$ python -q
>>> import numpy as np
>>> import numpy.linalg as la
>>> np.set_printoptions(precision=2, suppress=True, linewidth=100, floatmode="fixed")
>>> J = np.array([[3, 3, 1, 0], [2, 2, 1, 2], [2, 2, 0, 1], [0, 1, 1, 0], [1, 0, 2, 2]])
>>> J[:, 0] = -1 * J[:, 2]
>>> print(J)
[[-1  3  1  0]
 [-1  2  1  2]
 [ 0  2  0  1]
 [-1  1  1  0]
 [-2  0  2  2]]
>>> print([round(float(x), 2) for x in la.svd(J, compute_uv=False)[:3]])
[5.44, 2.95, 1.63]
>>> print(la.matrix_rank(J, rtol=0.1))
3
>>> print(round(la.norm(J, 2) / la.norm(J), 2))
0.85
>>> Uu, sigma, VT = la.svd(J)
>>> print(np.argmax(sigma[:-1] / (sigma[1:] + 1e-6)) + 1)
3
>>> other = Uu[:, :3] @ np.diag(sigma[:3]) @ VT[:3]
>>> print(la.matrix_rank(J, rtol=0.05))
3
>>> print(round(float(la.norm(J - other, 2)), 2), round(sigma[3], 2))
0.0 0.0
>>> print(round(np.abs(J - other).max(), 2))
0.0
>>> print(np.round(la.norm(J - other) / la.norm(J), 2))
0.0
>>> t = np.radians(72)
>>> R = np.eye(4)
>>> R[2, 2] = R[1, 1] = np.cos(t)
>>> R[2, 1], R[1, 2] = -np.sin(t), np.sin(t)
>>> print(R)
[[ 1.00  0.00  0.00  0.00]
 [ 0.00  0.31  0.95  0.00]
 [ 0.00 -0.95  0.31  0.00]
 [ 0.00  0.00  0.00  1.00]]
>>> other = J @ R.T
>>> print(np.round(la.svd(J, compute_uv=False), 2) + 0, np.round(la.svd(other, compute_uv=False), 2) + 0)
[5.44 2.95 1.63 0.00] [5.44 2.95 1.63 0.00]
>>> print(np.unique(J.round(6), axis=0).shape)
(5, 4)
>>> print(np.round(J @ la.pinv(J) @ J, 2) + 0)
[[-1.00  3.00  1.00  0.00]
 [-1.00  2.00  1.00  2.00]
 [ 0.00  2.00  0.00  1.00]
 [-1.00  1.00  1.00  0.00]
 [-2.00  0.00  2.00  2.00]]
>>> try:
...     la.inv(J)
... except la.LinAlgError as e:
...     print(e)
... 
Last 2 dimensions of the array must be square
>>> print(np.allclose(J[:-1].T @ la.lstsq(J[:-1].T, J[-1])[0], J[-1]))
True
